$ python3 -q
>>> import numpy as np
>>> np.set_printoptions(precision=2, suppress=True, linewidth=120, floatmode="fixed")
>>> rng = np.random.default_rng(25)
>>> idx = rng.integers(0, 3, 10)
>>> F = np.triu((idx[:, None] == idx) & (rng.random((10, 10)) < 0.8), 1).astype(int)
>>> F += F.T
>>> print(F)
[[0 0 0 0 0 0 0 1 0 0]
 [0 0 0 1 1 1 0 0 1 1]
 [0 0 0 0 0 0 0 0 0 0]
 [0 1 0 0 0 1 0 0 1 1]
 [0 1 0 0 0 1 0 0 1 1]
 [0 1 0 1 1 0 0 0 1 1]
 [0 0 0 0 0 0 0 0 0 0]
 [1 0 0 0 0 0 0 0 0 0]
 [0 1 0 1 1 1 0 0 0 1]
 [0 1 0 1 1 1 0 0 1 0]]
>>> w, vecs = np.linalg.eigh(F)
>>> w.round(2) + 0
array([-1.70, -1.00, -1.00, -1.00, -1.00,  0.00,  0.00,  0.00,  1.00,  4.70])
>>> print(np.unique(w.round(6) + 0, return_counts=True)[1])
[1 4 3 1 1]
>>> np.round(vecs.T @ F @ vecs, 2) + 0
array([[-1.70,  0.00,  0.00,  0.00,  0.00,  0.00,  0.00,  0.00,  0.00,  0.00],
       [ 0.00, -1.00,  0.00,  0.00,  0.00,  0.00,  0.00,  0.00,  0.00,  0.00],
       [ 0.00,  0.00, -1.00,  0.00,  0.00,  0.00,  0.00,  0.00,  0.00,  0.00],
       [ 0.00,  0.00,  0.00, -1.00,  0.00,  0.00,  0.00,  0.00,  0.00,  0.00],
       [ 0.00,  0.00,  0.00,  0.00, -1.00,  0.00,  0.00,  0.00,  0.00,  0.00],
       [ 0.00,  0.00,  0.00,  0.00,  0.00,  0.00,  0.00,  0.00,  0.00,  0.00],
       [ 0.00,  0.00,  0.00,  0.00,  0.00,  0.00,  0.00,  0.00,  0.00,  0.00],
       [ 0.00,  0.00,  0.00,  0.00,  0.00,  0.00,  0.00,  0.00,  0.00,  0.00],
       [ 0.00,  0.00,  0.00,  0.00,  0.00,  0.00,  0.00,  0.00,  1.00,  0.00],
       [ 0.00,  0.00,  0.00,  0.00,  0.00,  0.00,  0.00,  0.00,  0.00,  4.70]])
>>> F @ F
array([[1, 0, 0, 0, 0, 0, 0, 0, 0, 0],
       [0, 5, 0, 3, 3, 4, 0, 0, 4, 4],
       [0, 0, 0, 0, 0, 0, 0, 0, 0, 0],
       [0, 3, 0, 4, 4, 3, 0, 0, 3, 3],
       [0, 3, 0, 4, 4, 3, 0, 0, 3, 3],
       [0, 4, 0, 3, 3, 5, 0, 0, 4, 4],
       [0, 0, 0, 0, 0, 0, 0, 0, 0, 0],
       [0, 0, 0, 0, 0, 0, 0, 1, 0, 0],
       [0, 4, 0, 3, 3, 4, 0, 0, 5, 4],
       [0, 4, 0, 3, 3, 4, 0, 0, 4, 5]])
>>> np.round(np.abs(np.linalg.eigvals(F)).max(), 2)
np.float64(4.7)
>>> np.linalg.matrix_power(F, 4)
array([[ 1,  0,  0,  0,  0,  0,  0,  0,  0,  0],
       [ 0, 91,  0, 75, 75, 90,  0,  0, 90, 90],
       [ 0,  0,  0,  0,  0,  0,  0,  0,  0,  0],
       [ 0, 75,  0, 68, 68, 75,  0,  0, 75, 75],
       [ 0, 75,  0, 68, 68, 75,  0,  0, 75, 75],
       [ 0, 90,  0, 75, 75, 91,  0,  0, 90, 90],
       [ 0,  0,  0,  0,  0,  0,  0,  0,  0,  0],
       [ 0,  0,  0,  0,  0,  0,  0,  1,  0,  0],
       [ 0, 90,  0, 75, 75, 90,  0,  0, 91, 90],
       [ 0, 90,  0, 75, 75, 90,  0,  0, 90, 91]])
>>> (F + F.T) / 2
array([[0.00, 0.00, 0.00, 0.00, 0.00, 0.00, 0.00, 1.00, 0.00, 0.00],
       [0.00, 0.00, 0.00, 1.00, 1.00, 1.00, 0.00, 0.00, 1.00, 1.00],
       [0.00, 0.00, 0.00, 0.00, 0.00, 0.00, 0.00, 0.00, 0.00, 0.00],
       [0.00, 1.00, 0.00, 0.00, 0.00, 1.00, 0.00, 0.00, 1.00, 1.00],
       [0.00, 1.00, 0.00, 0.00, 0.00, 1.00, 0.00, 0.00, 1.00, 1.00],
       [0.00, 1.00, 0.00, 1.00, 1.00, 0.00, 0.00, 0.00, 1.00, 1.00],
       [0.00, 0.00, 0.00, 0.00, 0.00, 0.00, 0.00, 0.00, 0.00, 0.00],
       [1.00, 0.00, 0.00, 0.00, 0.00, 0.00, 0.00, 0.00, 0.00, 0.00],
       [0.00, 1.00, 0.00, 1.00, 1.00, 1.00, 0.00, 0.00, 0.00, 1.00],
       [0.00, 1.00, 0.00, 1.00, 1.00, 1.00, 0.00, 0.00, 1.00, 0.00]])
>>> assert F == F.T
Traceback (most recent call last):
  File "<python-input-15>", line 1, in <module>
    assert F == F.T
           ^^^^^^^^
ValueError: The truth value of an array with more than one element is ambiguous. Use a.any() or a.all()
